In [1]: import numpy as np

In [2]: import numpy.linalg as la

In [3]: np.set_printoptions(precision=1, suppress=True, linewidth=200)

In [4]: u = np.array([-1, -3, 4, -5])

In [5]: J = u[np.abs(np.subtract.outer(np.arange(4), np.arange(4)))]

In [6]: J
Out[6]: 
array([[-1, -3,  4, -5],
       [-3, -1, -3,  4],
       [ 4, -3, -1, -3],
       [-5,  4, -3, -1]])

In [7]: vals, V = la.eig(J)

In [8]: np.round(np.prod(vals), 1)
Out[8]: np.float64(-943.0)

In [9]: np.round(J @ V[:, 0] - vals[0] * V[:, 0], 1) + 0
Out[9]: array([0., 0., 0., 0.])

In [10]: vals, V = la.eigh(J)

In [11]: x = np.array([2, 2, 3, 2])

In [12]: la.eigvalsh(J[1:, 1:])
Out[12]: array([-5. , -3.7,  5.7])

In [13]: V * np.maximum(vals, 0) @ V.T
Out[13]: 
array([[ 2.9, -2.5,  2.5, -2.9],
       [-2.5,  2.2, -2.2,  2.5],
       [ 2.5, -2.2,  2.2, -2.5],
       [-2.9,  2.5, -2.5,  2.9]])

In [14]: x @ J @ x
Out[14]: np.int64(-77)

In [15]: V * np.abs(vals) @ V.T
Out[15]: 
array([[ 6.7, -2. ,  1. , -0.7],
       [-2. ,  5.3, -1.3,  1. ],
       [ 1. , -1.3,  5.3, -2. ],
       [-0.7,  1. , -2. ,  6.7]])

In [16]: [round(float(la.det(J[:i, :i])), 2) + 0 for i in range(1, 5)]
Out[16]: [-1.0, -8.0, 105.0, -943.0]

In [17]: round(float(la.eigvalsh(J).min()), 1)
Out[17]: -6.4

In [18]: w1 = np.array([[-2, 2, 0, 0, -1, 0],
    ...:     [-2, 1, -2, 2, -2, -1],
    ...:     [2, -1, 1, 2, -1, 0],
    ...:     [-2, -2, -1, 0, 1, -1]])

In [19]: b = np.array([0, 7, 6, 8, 0, 5])

In [20]: hid = np.maximum(J @ w1 + b, 0)

In [21]: (hid > 0).astype(int)
Out[21]: 
array([[1, 1, 1, 1, 0, 1],
       [0, 0, 1, 0, 1, 1],
       [1, 1, 1, 0, 0, 1],
       [0, 1, 0, 1, 0, 1]])

In [22]: la.matrix_rank(hid)
Out[22]: np.int64(4)

In [23]: C = np.array([[1, 0, 0],
    ...:     [0, -3, 1],
    ...:     [3, -3, 1],
    ...:     [0, -2, 3],
    ...:     [-1, 1, -3],
    ...:     [-2, -1, 1]])

In [24]: w1 @ C
Out[24]: 
array([[-1, -7,  5],
       [-4, -2, 10],
       [ 6, -5,  9],
       [-4, 11, -7]])

In [25]: (hid @ C).round(6).argmax(axis=1)
Out[25]: array([2, 1, 2, 2])

In [26]: mat = np.array([[-5, 2, -6, 0, -8, -7, 0, 0, -3],
    ...:     [2, 9, 1, 7, -1, 0, 7, 7, 4],
    ...:     [-4, 3, -5, 1, -7, -6, 1, 1, -2],
    ...:     [-4, 3, -5, 1, -7, -6, 1, 1, -2]])

In [27]: M2 = np.array([[2, 1, 0],
    ...:     [0, 1, 0],
    ...:     [2, 2, 1],
    ...:     [1, 2, 1],
    ...:     [2, 2, 0],
    ...:     [2, 1, 1],
    ...:     [0, 0, 1],
    ...:     [1, 2, 1],
    ...:     [1, 0, 0]])

In [28]: la.matrix_rank(mat @ M2)
Out[28]: np.int64(2)

In [29]: M2 @ mat
ValueError: matmul: Input operand 1 has a mismatch in its core dimension 0, with gufunc signature (n?,k),(k,m?)->(n?,m?) (size 4 is different from 3)


In [30]: np.einsum("ij,ij->i", mat, mat)
Out[30]: array([187, 250, 142, 142])

In [31]: M2.T @ mat.T
Out[31]: 
array([[-55,  22, -44, -44],
       [-38,  39, -27, -27],
       [-13,  22,  -8,  -8]])
